% ipython --no-banner

In [1]: import numpy as np

In [2]: np.set_printoptions(precision=2, suppress=True, linewidth=120)

In [3]: def rd(a):
   ...:     return np.round(a, 2) + 0
   ...: 

In [4]: W0 = np.load("case4.npy")

In [5]: print(W0)
[[-2.    0.87 -9.76]
 [-8.36  4.58 -3.03]
 [-7.33 -2.7  -6.24]
 [ 2.65  3.43 -9.01]
 [ 1.63 -4.02  9.01]
 [ 4.96 -6.52 -5.73]
 [-6.72 -1.79 -7.18]
 [ 7.4  -4.4   5.1 ]
 [-4.12  0.06  9.11]
 [-1.92 -9.25 -3.29]
 [-3.36 -9.4  -0.54]
 [-3.88  9.02  1.88]]

In [6]: A2 = np.array([[-2, -2, 0], [-1, -2, -2], [-1, 2, 1]])

In [7]: print(rd(np.einsum("ij,ij->i", W0, W0)))
[100.01 100.05  99.96  99.97 100.    99.94  99.91 100.13  99.97 100.07  99.94  99.95]

In [8]: print(np.linalg.matrix_rank(np.vstack([W0, A2.T])))
3

In [9]: A2 @ W0
ValueError: matmul: Input operand 1 has a mismatch in its core dimension 0, with gufunc signature (n?,k),(k,m?)->(n?,m?) (size 12 is different from 3)


In [10]: X = np.load("m.npy")

In [11]: print(X)
[[0 1 1]
 [1 0 0]
 [1 0 0]]

In [12]: print(np.linalg.cond(X) > 100)
True

In [13]: print(rd(np.linalg.norm(X, 2) / np.linalg.norm(X)))
0.71

In [14]: print([round(float(x), 2) for x in np.linalg.svd(X, compute_uv=False)[:3]])
[1.41, 1.41, 0.0]

In [15]: print(rd(np.trace(np.linalg.pinv(X) @ X)))
2.0

In [16]: print(np.unique(X.round(6), axis=0).shape)
(2, 3)

In [17]: print(np.abs(np.diag(np.linalg.qr(X)[1])) > 1e-9)
[ True  True False]

In [18]: F = np.tril(np.array([[2, 1, 1, 0, 1, 2, 2, 2],
    ...:     [2, 1, 2, 2, 1, 0, 1, 2],
    ...:     [1, -1, 1, 1, 0, 2, 2, 0],
    ...:     [2, 0, -1, 1, 1, 0, 0, 2],
    ...:     [-1, -1, 0, 1, -1, 2, -1, -1],
    ...:     [2, 1, 1, 0, -2, -2, 0, -1],
    ...:     [-2, -1, -1, 2, 2, -2, -1, -2],
    ...:     [-2, 2, -2, 1, -1, -1, -2, 0]]), -1) + np.eye(8, dtype=int)

In [19]: print(F)
[[ 1  0  0  0  0  0  0  0]
 [ 2  1  0  0  0  0  0  0]
 [ 1 -1  1  0  0  0  0  0]
 [ 2  0 -1  1  0  0  0  0]
 [-1 -1  0  1  1  0  0  0]
 [ 2  1  1  0 -2  1  0  0]
 [-2 -1 -1  2  2 -2  1  0]
 [-2  2 -2  1 -1 -1 -2  1]]

In [20]: vec = np.array([7, -2, -4, 0, 7, -8, -5, 7])

In [21]: rhs = F @ vec

In [22]: coef, lr = np.zeros(8), 1 / np.linalg.norm(F, 2) ** 2

In [23]: for i in range(40):
    ...:     coef -= lr * F.T @ (F @ coef - rhs)
    ...:     if i % 10 == 0: print(i, round(np.linalg.norm(F @ coef - rhs), 2))
    ...: 
0 23.86
10 8.8
20 6.45
30 4.92

In [24]: print(rd(coef))
[ 6.04 -1.05 -5.    1.57  6.09 -6.06 -3.96  1.82]

In [25]: print(F @ F)
[[ 1  0  0  0  0  0  0  0]
 [ 4  1  0  0  0  0  0  0]
 [ 0 -2  1  0  0  0  0  0]
 [ 3  1 -2  1  0  0  0  0]
 [-2 -2 -1  2  1  0  0  0]
 [ 9  3  2 -2 -4  1  0  0]
 [-9 -5 -6  6  8 -4  1  0]
 [ 3  8 -4 -3 -4  2 -4  1]]

In [26]: print(rd(np.sort(np.linalg.eigvals(F))))
[1. 1. 1. 1. 1. 1. 1. 1.]

In [27]: print(np.prod(np.diag(F)), rd(np.linalg.det(F)))
1 1.0

In [28]: A2 = F[0, 0] * F[1:] - np.outer(F[1:, 0], F[0])

In [29]: print(A2)
[[ 0  1  0  0  0  0  0  0]
 [ 0 -1  1  0  0  0  0  0]
 [ 0  0 -1  1  0  0  0  0]
 [ 0 -1  0  1  1  0  0  0]
 [ 0  1  1  0 -2  1  0  0]
 [ 0 -1 -1  2  2 -2  1  0]
 [ 0  2 -2  1 -1 -1 -2  1]]

In [30]: print(F[:, 0] / F[0, 0])
[ 1.  2.  1.  2. -1.  2. -2. -2.]

In [31]: def softmax(z):
    ...:     e = np.exp(z - z.max(axis=-1, keepdims=True))
    ...:     return e / e.sum(axis=-1, keepdims=True)
    ...: 

In [32]: print(softmax(A2).sum(axis=1))
[1. 1. 1. 1. 1. 1. 1.]

In [33]: print(rd(softmax(10 * A2[6])))
[0. 1. 0. 0. 0. 0. 0. 0.]

In [34]: print(rd(softmax(A2[6] + 4)))
[0.07 0.5  0.01 0.18 0.02 0.02 0.01 0.18]

In [35]: scores = A2 @ A2.T / np.sqrt(8)

In [36]: print(softmax(scores).round(6).argmax(axis=1))
[6 1 5 5 4 5 6]

In [37]: print(rd(softmax(scores)[6] @ A2))
[ 0.    1.95 -1.95  0.99 -0.97 -0.97 -1.94  0.97]
